% ipython --no-banner

In [1]: import numpy as np

In [2]: np.set_printoptions(precision=2, suppress=True, linewidth=200)

In [3]: M = np.loadtxt("m.csv", delimiter=",")

In [4]: M
Out[4]: 
array([[ 0.7,  1. ,  0.3,  0.8,  1.5, -0.4,  2.4, -0.4,  0.6],
       [ 0.6,  0.8, -0.3,  2.4,  0.5,  0.9, -1.9, -1.5,  1.6],
       [-0.4,  0.6, -1.3,  0.2, -0.6, -1.5,  0.6, -0.4,  1.2],
       [ 0.1, -0.5,  0.6, -0.6,  0. ,  1. ,  0.5,  0.7, -1.3],
       [ 1.7, -1. ,  0.2,  0.4,  0. ,  1.7, -1.2, -0.1,  0.4]])

In [5]: np.diff(M, axis=0)
Out[5]: 
array([[-0.1, -0.2, -0.6,  1.6, -1. ,  1.3, -4.3, -1.1,  1. ],
       [-1. , -0.2, -1. , -2.2, -1.1, -2.4,  2.5,  1.1, -0.4],
       [ 0.5, -1.1,  1.9, -0.8,  0.6,  2.5, -0.1,  1.1, -2.5],
       [ 1.6, -0.5, -0.4,  1. ,  0. ,  0.7, -1.7, -0.8,  1.7]])

In [6]: M.sum(axis=0)
Out[6]: array([ 2.7,  0.9, -0.5,  3.2,  1.4,  1.7,  0.4, -1.7,  2.5])

In [7]: np.linalg.svd(M, compute_uv=False)
Out[7]: array([4.52, 3.98, 2.92, 1.41, 0.51])

In [8]: round(np.linalg.norm(M), 2)
Out[8]: np.float64(6.86)

In [9]: np.count_nonzero(M)
Out[9]: np.int64(43)

In [10]: M.sum(axis=1)
Out[10]: array([ 6.5,  3.1, -1.6,  0.5,  2.1])

In [11]: np.unravel_index(np.abs(M).argmax(), M.shape)
Out[11]: (np.int64(0), np.int64(6))

In [12]: M - M[0]
Out[12]: 
array([[ 0. ,  0. ,  0. ,  0. ,  0. ,  0. ,  0. ,  0. ,  0. ],
       [-0.1, -0.2, -0.6,  1.6, -1. ,  1.3, -4.3, -1.1,  1. ],
       [-1.1, -0.4, -1.6, -0.6, -2.1, -1.1, -1.8,  0. ,  0.6],
       [-0.6, -1.5,  0.3, -1.4, -1.5,  1.4, -1.9,  1.1, -1.9],
       [ 1. , -2. , -0.1, -0.4, -1.5,  2.1, -3.6,  0.3, -0.2]])

In [13]: W1 = np.array([[-4, -1, -3, 1],
    ...:     [1, 1, 4, -1],
    ...:     [-4, -1, -1, -2],
    ...:     [5, 2, 4, 2],
    ...:     [2, -3, 4, 5],
    ...:     [-3, -1, 4, -4],
    ...:     [-1, -5, -2, -1],
    ...:     [5, 4, 0, 2],
    ...:     [5, -4, 3, 0]])

In [14]: b = np.array([-1, 0, 2, 1])

In [15]: act = np.maximum(M @ W1 + b, 0)

In [16]: np.linalg.matrix_rank(act)
Out[16]: np.int64(4)

In [17]: cent = np.array([[-2, -1], [-1, 1], [1, 0], [1, 0]])

In [18]: (act @ cent).round(6).argmax(axis=1)
Out[18]: array([0, 0, 1, 1, 0])

In [19]: F = np.array([[3.0, 1.0, 1.0, 1.0, 1.0, 1.0],
    ...:     [1.0, 3.0, 1.0, 1.0, 1.0, 1.0],
    ...:     [1.0, 1.0, 3.0, 1.0, 1.0, 1.0],
    ...:     [1.0, 1.0, 1.0, 3.0, 1.0, 1.0],
    ...:     [1.0, 1.0, 1.0, 1.0, 3.0, 1.0],
    ...:     [1.0, 1.0, 1.0, 1.0, 1.0, 3.0]])

In [20]: # symmetric, so the eigenvalues are real

In [21]: B = M / np.linalg.norm(M, axis=1)
ValueError: operands could not be broadcast together with shapes (5,9) (5,) 


In [22]: B = M / np.linalg.norm(M, axis=1, keepdims=True)

In [23]: gram = B @ B.T

In [24]: np.argwhere(np.triu(np.abs(gram) > 0.95, 1))
Out[24]: array([], shape=(0, 2), dtype=int64)

In [25]: np.linalg.norm(B, axis=1)
Out[25]: array([1., 1., 1., 1., 1.])

In [26]: vec = np.ones(6)

In [27]: for _ in range(7):
    ...:     vec = F @ vec
    ...:     vec /= np.linalg.norm(vec)
    ...:     print(round(vec @ F @ vec, 2))
    ...: 
8.0
8.0
8.0
8.0
8.0
8.0
8.0

In [28]: vec
Out[28]: array([0.41, 0.41, 0.41, 0.41, 0.41, 0.41])

In [29]: round(float(np.linalg.eigvalsh(F)[-1]), 2)
Out[29]: 8.0

In [30]: K = np.loadtxt("block17.csv", delimiter=",")

In [31]: K
Out[31]: 
array([[ 0.,  0.,  0., -2., -2., -4.],
       [ 0.,  0.,  0., -4., -4.,  0.],
       [ 0.,  0.,  0.,  4., -6., -2.],
       [ 3.,  3.,  6.,  2.,  2.,  4.],
       [ 6.,  6.,  0.,  4.,  4.,  0.],
       [-6.,  9.,  3., -4.,  6.,  2.]])

In [32]: t = np.radians(36)

In [33]: r_ = np.eye(6)

In [34]: r_[4, 4] = r_[0, 0] = np.cos(t)

In [35]: r_[4, 0], r_[0, 4] = -np.sin(t), np.sin(t)

In [36]: r_
Out[36]: 
array([[ 0.81,  0.  ,  0.  ,  0.  ,  0.59,  0.  ],
       [ 0.  ,  1.  ,  0.  ,  0.  ,  0.  ,  0.  ],
       [ 0.  ,  0.  ,  1.  ,  0.  ,  0.  ,  0.  ],
       [ 0.  ,  0.  ,  0.  ,  1.  ,  0.  ,  0.  ],
       [-0.59,  0.  ,  0.  ,  0.  ,  0.81,  0.  ],
       [ 0.  ,  0.  ,  0.  ,  0.  ,  0.  ,  1.  ]])

In [37]: B = K @ r_.T

In [38]: np.linalg.svd(K, compute_uv=False), np.linalg.svd(B, compute_uv=False)
Out[38]: 
(array([15.4 , 11.38,  6.36,  6.32,  4.7 ,  2.61]),
 array([15.4 , 11.38,  6.36,  6.32,  4.7 ,  2.61]))

In [39]: np.abs(B - K).max(axis=0)
Out[39]: array([4.67, 0.  , 0.  , 0.  , 4.29, 0.  ])

In [40]: K.mean(axis=0)
Out[40]: array([0.5, 3. , 1.5, 0. , 0. , 0. ])

In [41]: np.linalg.matrix_rank(K)
Out[41]: np.int64(6)

In [42]: np.unravel_index(np.abs(K).argmax(), K.shape)
Out[42]: (np.int64(5), np.int64(1))

In [43]: f = np.array([3, 3])

In [44]: np.convolve(K[4], f)
Out[44]: array([18., 36., 18., 12., 24., 12.,  0.])

In [45]: np.polyval(f, K[4])
Out[45]: array([21., 21.,  3., 15., 15.,  3.])

In [46]: np.cross(K[4, :3], K[5, :3])
Out[46]: array([ 18., -18.,  90.])

In [47]: rng = np.random.default_rng(513171)

In [48]: idx = rng.permutation(6)

In [49]: idx
Out[49]: array([2, 1, 5, 3, 0, 4])

In [50]: B = K[idx][:, idx]

In [51]: np.sort(np.abs(np.linalg.eigvals(B)))
Out[51]: array([5.77, 5.77, 5.77, 5.77, 8.82, 8.82])

In [52]: round(np.linalg.det(B), 2), round(np.linalg.det(K[idx]), 2)
Out[52]: (np.float64(86400.0), np.float64(-86400.0))

In [53]: np.diag(B)
Out[53]: array([0., 0., 2., 2., 0., 4.])

In [54]: B
Out[54]: 
array([[ 0.,  0., -2.,  4.,  0., -6.],
       [ 0.,  0.,  0., -4.,  0., -4.],
       [ 3.,  9.,  2., -4., -6.,  6.],
       [ 6.,  3.,  4.,  2.,  3.,  2.],
       [ 0.,  0., -4., -2.,  0., -2.],
       [ 0.,  6.,  0.,  4.,  6.,  4.]])

In [55]: arr = np.load("w.npy")

In [56]: arr
Out[56]: 
array([[-0.57, -0.09, -0.58, -0.46,  0.34,  0.03],
       [ 0.44, -0.17, -0.59,  0.23,  0.04, -0.61],
       [ 0.44,  0.67,  0.03, -0.55,  0.21, -0.1 ],
       [ 0.19, -0.23, -0.22, -0.47, -0.78,  0.19],
       [-0.25,  0.67, -0.39,  0.43, -0.36,  0.16],
       [ 0.44, -0.13, -0.32,  0.16,  0.32,  0.75]])

In [57]: # columns are unit length and at right angles

In [58]: vec = np.array([0, -3, 1, -2, 3, 0])

In [59]: np.round(arr.T @ (arr @ vec), 2) + 0
Out[59]: array([ 0., -3.,  1., -2.,  3.,  0.])

In [60]: round(np.linalg.det(arr), 2)
Out[60]: np.float64(-1.0)

In [61]: np.linalg.inv(arr)
Out[61]: 
array([[-0.57,  0.44,  0.44,  0.19, -0.25,  0.44],
       [-0.09, -0.17,  0.67, -0.23,  0.67, -0.13],
       [-0.58, -0.59,  0.03, -0.22, -0.39, -0.32],
       [-0.46,  0.23, -0.55, -0.47,  0.43,  0.16],
       [ 0.34,  0.04,  0.21, -0.78, -0.36,  0.32],
       [ 0.03, -0.61, -0.1 ,  0.19,  0.16,  0.75]])

In [62]: 6 - np.linalg.matrix_rank(arr - np.eye(6), tol=1e-8)
Out[62]: np.int64(1)

In [63]: np.sort(np.abs(np.degrees(np.angle(np.linalg.eigvals(arr)))))
Out[63]: array([  0.  ,  81.29,  81.29, 123.09, 123.09, 180.  ])
